>>> import numpy as np
>>> np.set_printoptions(precision=3, suppress=True, linewidth=120)
>>> def tidy(a):
...     return np.round(a, 3) + 0
... 
>>> Z = np.array([[0, 1, 0], [1, 0, 0]])
>>> rng = np.random.default_rng(68)
>>> m1 = rng.normal(size=(11, 2)) @ Z + np.array([-3, 7, 7])
>>> tidy(m1)
array([[-2.138,  8.868,  7.   ],
       [-2.986,  7.71 ,  7.   ],
       [-2.193,  8.322,  7.   ],
       [-2.677,  7.04 ,  7.   ],
       [-2.157,  5.517,  7.   ],
       [-5.048,  7.536,  7.   ],
       [-2.3  ,  8.418,  7.   ],
       [-3.055,  7.669,  7.   ],
       [-1.631,  6.212,  7.   ],
       [-2.446,  7.535,  7.   ],
       [-2.031,  6.913,  7.   ]])
>>> Q, Rm = np.linalg.qr(m1)
>>> tidy(Q @ Rm)
array([[-2.138,  8.868,  7.   ],
       [-2.986,  7.71 ,  7.   ],
       [-2.193,  8.322,  7.   ],
       [-2.677,  7.04 ,  7.   ],
       [-2.157,  5.517,  7.   ],
       [-5.048,  7.536,  7.   ],
       [-2.3  ,  8.418,  7.   ],
       [-3.055,  7.669,  7.   ],
       [-1.631,  6.212,  7.   ],
       [-2.446,  7.535,  7.   ],
       [-2.031,  6.913,  7.   ]])
>>> np.allclose(Rm.T @ Rm, m1.T @ m1)
True
>>> print(tidy(Rm))
[[  9.11  -23.536 -22.024]
 [  0.      7.938   6.781]
 [  0.      0.      2.824]]
>>> tidy(np.abs(np.diag(Rm)))
array([9.11 , 7.938, 2.824])
>>> tidy(Q.T @ Q)
array([[1., 0., 0.],
       [0., 1., 0.],
       [0., 0., 1.]])
>>> F = np.loadtxt("out4.csv", delimiter=",")
>>> print(F)
[[ 0.  0.  0.  0.]
 [ 0.  0.  0. -1.]
 [ 0.  0.  0.  0.]]
>>> # columns 0 and 1 are equal
>>> rk = np.linalg.matrix_rank(F)
>>> rk
np.int64(1)
>>> null = np.linalg.svd(F)[2][rk:].T
>>> np.allclose(F @ null, 0)
True
>>> np.linalg.matrix_rank(F.T @ F), np.linalg.matrix_rank(F @ F.T)
(np.int64(1), np.int64(1))
>>> print([int(np.linalg.matrix_rank(F[:i])) for i in range(1, len(F) + 1)])
[0, 1, 1]
>>> print([int(np.linalg.matrix_rank(F[:, :j + 1])) for j in range(4)])
[0, 0, 0, 1]
>>> null.shape
(4, 3)
>>> np.linalg.lstsq(F[:-1].T, F[-1])[2]
np.int32(1)
>>> tidy(np.trace(np.linalg.pinv(F) @ F))
np.float64(1.0)
>>> B = np.array([[2, 0], [-2, -3], [1, 2], [-3, 1]])
>>> np.einsum("ik,kj->ij", F, B)
array([[ 0.,  0.],
       [ 3., -1.],
       [ 0.,  0.]])
>>> np.vstack([F, B.T]).shape
(5, 4)
>>> B.T @ F.T
array([[ 0.,  3.,  0.],
       [ 0., -1.,  0.]])
>>> np.einsum("ij->j", F)
array([ 0.,  0.,  0., -1.])
>>> Uu, sigma, Vt = np.linalg.svd(F)
>>> vecs = Vt[:(sigma > 1e-8).sum()]
>>> x = F[1] + 4 * F[0] + rng.integers(2) * np.eye(4)[0]
>>> x
array([ 1.,  0.,  0., -1.])
>>> np.diag(vecs.T @ vecs)
array([0., 0., 0., 1.])
>>> X = np.load("m.npy")
>>> tidy(X)
array([[-0.398,  0.708, -0.583],
       [-0.683, -0.644, -0.319],
       [ 0.228, -0.219, -0.401],
       [-0.569,  0.19 ,  0.63 ]])
>>> t3 = np.stack([X, 5 * X, X[::-1]])
>>> tidy(t3.sum(axis=0))
array([[-2.958,  4.437, -2.87 ],
       [-3.868, -4.084, -2.313],
       [ 0.683, -1.956, -2.726],
       [-3.811,  1.849,  3.198]])
>>> np.linalg.matrix_rank(t3.reshape(3, -1))
np.int64(2)
>>> sigma = 3 * 0.9 ** np.arange(3)
>>> arr = rng.normal(size=(26, 3)) * rng.permutation(sigma)
>>> tidy(arr)
array([[ 3.157, -1.544,  2.474],
       [-3.745, -6.834,  0.467],
       [-0.599,  0.424,  1.9  ],
       [-4.006, -1.26 ,  0.197],
       [ 3.11 , -0.409,  1.026],
       [-3.033,  5.041, -0.262],
       [ 2.43 ,  0.12 ,  1.001],
       [-0.936,  1.195,  1.895],
       [ 1.026, -0.801,  0.174],
       [ 2.643, -5.01 ,  0.917],
       [-2.182, -2.353, -2.53 ],
       [-1.029,  5.242, -0.805],
       [ 1.753, -3.193, -2.908],
       [ 2.379,  1.768,  0.997],
       [-0.785,  3.179,  0.632],
       [-0.663, -2.063,  0.968],
       [-0.062,  1.158,  3.212],
       [-2.761,  1.472, -0.709],
       [-4.743, -0.291, -0.158],
       [ 1.035,  1.16 , -1.091],
       [-0.135,  2.236, -1.834],
       [ 0.514,  0.861, -1.553],
       [ 0.73 , -5.061, -2.828],
       [-0.939, -5.504, -4.578],
       [ 0.895,  1.053,  3.598],
       [-0.363, -1.3  , -2.778]])
>>> x = np.array([-2, 0, 0])
>>> target = arr @ x
>>> print(tidy(np.linalg.solve(arr.T @ arr, arr.T @ target)))
[-2.  0.  0.]
>>> tidy(np.linalg.lstsq(arr, target)[0])
array([-2.,  0.,  0.])
>>> target = target + 0.3 * rng.normal(size=26)
>>> print(tidy(target))
[-6.144  8.087  1.601  7.528 -5.644  5.899 -4.9    2.461 -2.141 -6.014  4.602  1.984 -3.192 -4.887  1.711  1.248  0.53
  5.929  9.042 -2.139 -0.207 -1.299 -0.951  1.933 -1.298  1.268]
>>> beta, *_ = np.linalg.lstsq(arr, target)
>>> tidy(np.linalg.norm(target - arr @ beta))
np.float64(1.915)
>>> B = arr + rng.integers(-2, 3, (26, 1)) @ rng.integers(-2, 3, (1, 3))
>>> print(tidy(B))
[[ 3.157  2.456 -1.526]
 [-3.745 -2.834 -3.533]
 [-0.599  4.424 -2.1  ]
 [-4.006 -5.26   4.197]
 [ 3.11   3.591 -2.974]
 [-3.033  9.041 -4.262]
 [ 2.43   2.12  -0.999]
 [-0.936  3.195 -0.105]
 [ 1.026 -4.801  4.174]
 [ 2.643 -9.01   4.917]
 [-2.182  1.647 -6.53 ]
 [-1.029  9.242 -4.805]
 [ 1.753 -7.193  1.092]
 [ 2.379 -0.232  2.997]
 [-0.785  5.179 -1.368]
 [-0.663 -2.063  0.968]
 [-0.062  3.158  1.212]
 [-2.761  5.472 -4.709]
 [-4.743  1.709 -2.158]
 [ 1.035 -0.84   0.909]
 [-0.135  2.236 -1.834]
 [ 0.514 -3.139  2.447]
 [ 0.73  -5.061 -2.828]
 [-0.939 -1.504 -8.578]
 [ 0.895  5.053 -0.402]
 [-0.363 -3.3   -0.778]]
>>> tidy(np.linalg.svd(B - arr, compute_uv=False))
array([23.324,  0.   ,  0.   ])
>>> tidy(B - arr)
array([[ 0.,  4., -4.],
       [ 0.,  4., -4.],
       [ 0.,  4., -4.],
       [ 0., -4.,  4.],
       [ 0.,  4., -4.],
       [ 0.,  4., -4.],
       [ 0.,  2., -2.],
       [ 0.,  2., -2.],
       [ 0., -4.,  4.],
       [ 0., -4.,  4.],
       [ 0.,  4., -4.],
       [ 0.,  4., -4.],
       [ 0., -4.,  4.],
       [ 0., -2.,  2.],
       [ 0.,  2., -2.],
       [ 0.,  0.,  0.],
       [ 0.,  2., -2.],
       [ 0.,  4., -4.],
       [ 0.,  2., -2.],
       [ 0., -2.,  2.],
       [ 0.,  0.,  0.],
       [ 0., -4.,  4.],
       [ 0.,  0.,  0.],
       [ 0.,  4., -4.],
       [ 0.,  4., -4.],
       [ 0., -2.,  2.]])
>>> np.linalg.matrix_rank(B - arr, tol=1e-8)
np.int64(1)
>>> u, v = arr[14], arr[8]
>>> tidy(u @ v)
np.float64(-3.242)
>>> p = (u @ v) / (u @ u) * u
>>> tidy(v - p)
array([0.797, 0.126, 0.358])
>>> tidy(np.outer(u, v))
array([[-0.806,  0.629, -0.136],
       [ 3.262, -2.546,  0.552],
       [ 0.648, -0.506,  0.11 ]])
>>> K = np.loadtxt("test6.csv", delimiter=",")
>>> tidy(K)
array([[1.   , 0.   , 0.   ],
       [0.   , 1.   , 0.   ],
       [0.333, 0.333, 0.333]])
>>> np.allclose(K @ K.T, K.T @ K)
False
>>> np.allclose(K, K.T)
False
>>> tidy((K + K.T) / 2)
array([[1.   , 0.   , 0.167],
       [0.   , 1.   , 0.167],
       [0.167, 0.167, 0.333]])
>>> cen = arr - arr.mean(axis=0)
>>> vecs = np.linalg.svd(cen)[2][:1]
>>> B = cen - cen @ vecs.T @ vecs
>>> tidy(B.std(axis=0))
array([2.164, 0.53 , 1.761])
>>> tidy(np.diag(vecs.T @ vecs))
array([0.001, 0.913, 0.086])
>>> tidy(np.linalg.norm(B) / np.linalg.norm(cen))
np.float64(0.681)
>>> B = K / np.sqrt((K ** 2).mean(axis=1, keepdims=True))
>>> print(np.linalg.matrix_rank(B) == np.linalg.matrix_rank(K))
True
>>> lab = rng.permutation(3)
>>> B = K[:, lab] * rng.choice([-1, 1], 3)
>>> print(tidy(B))
[[ 0.    -1.     0.   ]
 [ 0.     0.    -1.   ]
 [-0.333 -0.333 -0.333]]
>>> Uu, _, Vt = np.linalg.svd(K.T @ B)
>>> print(tidy(Uu @ Vt))
[[ 0. -1.  0.]
 [ 0.  0. -1.]
 [-1.  0.  0.]]
>>> lab
array([2, 0, 1])
>>> B = K / np.linalg.norm(K, axis=1, keepdims=True)
>>> cov = B @ B.T
>>> tidy(cov[2])
array([0.577, 0.577, 1.   ])
>>> tidy(cov)
array([[1.   , 0.   , 0.577],
       [0.   , 1.   , 0.577],
       [0.577, 0.577, 1.   ]])
>>> (cov - 2 * np.eye(3)).round(6).argmax(axis=1)
array([2, 2, 0])
>>> np.argwhere(np.triu(np.abs(cov) > 0.95, 1))
array([], shape=(0, 2), dtype=int64)
>>> tidy(np.degrees(np.arccos(np.clip(cov[2, 0], -1, 1))))
np.float64(54.736)
>>> M = np.load("x.npy")
>>> print(M)
[[-2  0  0]
 [ 0  1  0]
 [ 0  0  1]]
>>> # 3 blocks once reordered
>>> ev, vecs = np.linalg.eigh(M)
>>> x = np.array([1, 1, 0])
>>> vecs * np.abs(ev) @ vecs.T
array([[2., 0., 0.],
       [0., 1., 0.],
       [0., 0., 1.]])
>>> print(x @ M @ x / (x @ x), ev[0], ev[-1])
-0.5 -2.0 1.0
>>> x = np.array([1, 1, 3])
>>> a = np.maximum(M @ x, 0)
>>> a
array([0, 1, 3])
>>> M * (a > 1e-9)[:, None]
array([[0, 0, 0],
       [0, 1, 0],
       [0, 0, 1]])
>>> M.T @ a
array([0, 1, 3])
>>> np.maximum(M @ (3 * x), 0)
array([0, 3, 9])
>>> B = M / np.sqrt((M ** 2).mean(axis=1, keepdims=True))
>>> tidy(np.linalg.norm(B, axis=1))
array([1.732, 1.732, 1.732])
>>> print(np.linalg.matrix_rank(B) == np.linalg.matrix_rank(M))
True
>>> W0 = np.loadtxt("run2.csv", delimiter=",")
>>> W0
array([[ 0.05, -1.  , -2.  ],
       [-1.  ,  2.05,  1.  ],
       [ 0.  , -1.  , -1.95]])
>>> u = np.array([1, 0])
>>> tidy(np.cross(W0[2, :3], W0[0, :3]))
array([ 0.05 , -0.098,  0.05 ])
>>> np.convolve(W0[2], u)
array([ 0.  , -1.  , -1.95,  0.  ])
>>> def softmax(z):
...     e = np.exp(z - z.max(axis=-1, keepdims=True))
...     return e / e.sum(axis=-1, keepdims=True)
... 
>>> tidy(softmax(W0[2] + 3))
array([0.662, 0.244, 0.094])
>>> tidy(softmax(W0[2]))
array([0.662, 0.244, 0.094])
>>> tidy(softmax(10 * W0[2]))
array([1., 0., 0.])
>>> S = W0 @ W0.T / np.sqrt(3)
>>> tidy(softmax(S))
array([[0.513, 0.003, 0.484],
       [0.003, 0.995, 0.003],
       [0.513, 0.003, 0.484]])
>>> print(tidy(softmax(S + np.triu(np.full(S.shape, -np.inf), 1))))
[[1.    0.    0.   ]
 [0.003 0.997 0.   ]
 [0.513 0.003 0.484]]
>>> tidy(np.abs(np.linalg.svd(W0)[2][-1]))
array([0.815, 0.521, 0.254])
>>> np.argsort(-np.linalg.norm(W0, axis=0).round(6), kind="stable")[:3]
array([2, 1, 0])
>>> round(np.log10(np.linalg.cond(W0)))
2
>>> np.linalg.cond(W0) > 100
np.False_
>>> u = np.array([-1, -2, 2, -1]) + 0.5
>>> E = np.eye(4) - 2 * np.outer(u, u) / (u @ u)
>>> tidy(E)
array([[ 0.944, -0.167,  0.278, -0.056],
       [-0.167,  0.5  ,  0.833, -0.167],
       [ 0.278,  0.833, -0.389,  0.278],
       [-0.056, -0.167,  0.278,  0.944]])
>>> Q = E.astype(float).copy()
>>> for j in range(4):
...     Q[:, j] -= Q[:, :j] @ (Q[:, :j].T @ Q[:, j])
...     Q[:, j] /= np.linalg.norm(Q[:, j])
... 
>>> tidy(Q)
array([[ 0.944, -0.167,  0.278, -0.056],
       [-0.167,  0.5  ,  0.833, -0.167],
       [ 0.278,  0.833, -0.389,  0.278],
       [-0.056, -0.167,  0.278,  0.944]])
>>> tidy(Q.T @ Q)
array([[1., 0., 0., 0.],
       [0., 1., 0., 0.],
       [0., 0., 1., 0.],
       [0., 0., 0., 1.]])
>>> x = np.array([-1, -1, -3, -1])
>>> 4 - np.linalg.matrix_rank(E - np.eye(4), tol=1e-8)
np.int64(3)
>>> tidy(np.linalg.det(E))
np.float64(-1.0)
>>> print(tidy(np.linalg.norm(x)), tidy(np.linalg.norm(E @ x)))
3.464 3.464
>>> print(tidy(E.T @ (E @ x)))
[-1. -1. -3. -1.]
